% ipython --no-banner

In [1]: import numpy as np

In [2]: np.set_printoptions(precision=1, suppress=True, linewidth=200)

In [3]: rd = lambda a: np.round(a, 1) + 0

In [4]: A = np.load("x.npy")

In [5]: print(A)
[[2 1 0 0 0 0]
 [2 3 0 0 0 0]
 [4 5 0 0 0 0]
 [0 0 2 1 0 0]
 [0 0 2 3 0 0]
 [0 0 4 5 0 0]
 [0 0 0 0 2 1]
 [0 0 0 0 2 3]
 [0 0 0 0 4 5]]

In [6]: other = np.c_[A[:, :2] @ np.array([[-1, -2], [1, 2]]), np.array([2, 1, 3, 1, 2, 0, 3, 2, 2])]

In [7]: other
Out[7]: 
array([[-1, -2,  2],
       [ 1,  2,  1],
       [ 1,  2,  3],
       [ 0,  0,  1],
       [ 0,  0,  2],
       [ 0,  0,  0],
       [ 0,  0,  3],
       [ 0,  0,  2],
       [ 0,  0,  2]])

In [8]: rd(np.linalg.norm(np.linalg.qr(A)[0].T @ other, axis=0) ** 2 / ((other ** 2).sum(axis=0) + 1e-12))
Out[8]: array([1. , 1. , 0.9])

In [9]: np.linalg.matrix_rank(np.c_[A, other])
Out[9]: np.int64(7)

In [10]: print(rd(np.linalg.norm(other - A @ np.linalg.lstsq(A, other)[0], axis=0)))
[0.  0.  2.3]

In [11]: print(np.linalg.matrix_rank(other))
2

In [12]: rd(np.linalg.lstsq(A, other[:, 0])[0])
Out[12]: array([-1.,  1.,  0.,  0.,  0.,  0.])

In [13]: F = np.load("block17.npy")

In [14]: F
Out[14]: 
array([[ 0.2, -1.5, -0.8,  0.8,  0.7, -1.4],
       [-1.6,  0.5,  0.4,  0.7, -0.2,  0. ],
       [ 0.2,  1.4,  1.7,  0. , -0.2, -0.1],
       [-2.1,  0.5, -0.8,  0.3, -1.2,  0.5],
       [ 1.1, -1. ,  0. ,  0.2, -2.2,  0.1],
       [ 0.6, -0.9,  0.5, -0.2,  0.9, -0.2]])

In [15]: r0 = np.array([-2, 0, 0, 3, 5, -2])

In [16]: other = F + np.outer(r0, np.eye(6)[5])

In [17]: print(other)
[[ 0.2 -1.5 -0.8  0.8  0.7 -3.4]
 [-1.6  0.5  0.4  0.7 -0.2  0. ]
 [ 0.2  1.4  1.7  0.  -0.2 -0.1]
 [-2.1  0.5 -0.8  0.3 -1.2  3.5]
 [ 1.1 -1.   0.   0.2 -2.2  5.1]
 [ 0.6 -0.9  0.5 -0.2  0.9 -2.2]]

In [18]: np.linalg.matrix_rank(np.linalg.inv(other) - np.linalg.inv(F), tol=1e-8)
Out[18]: np.int64(1)
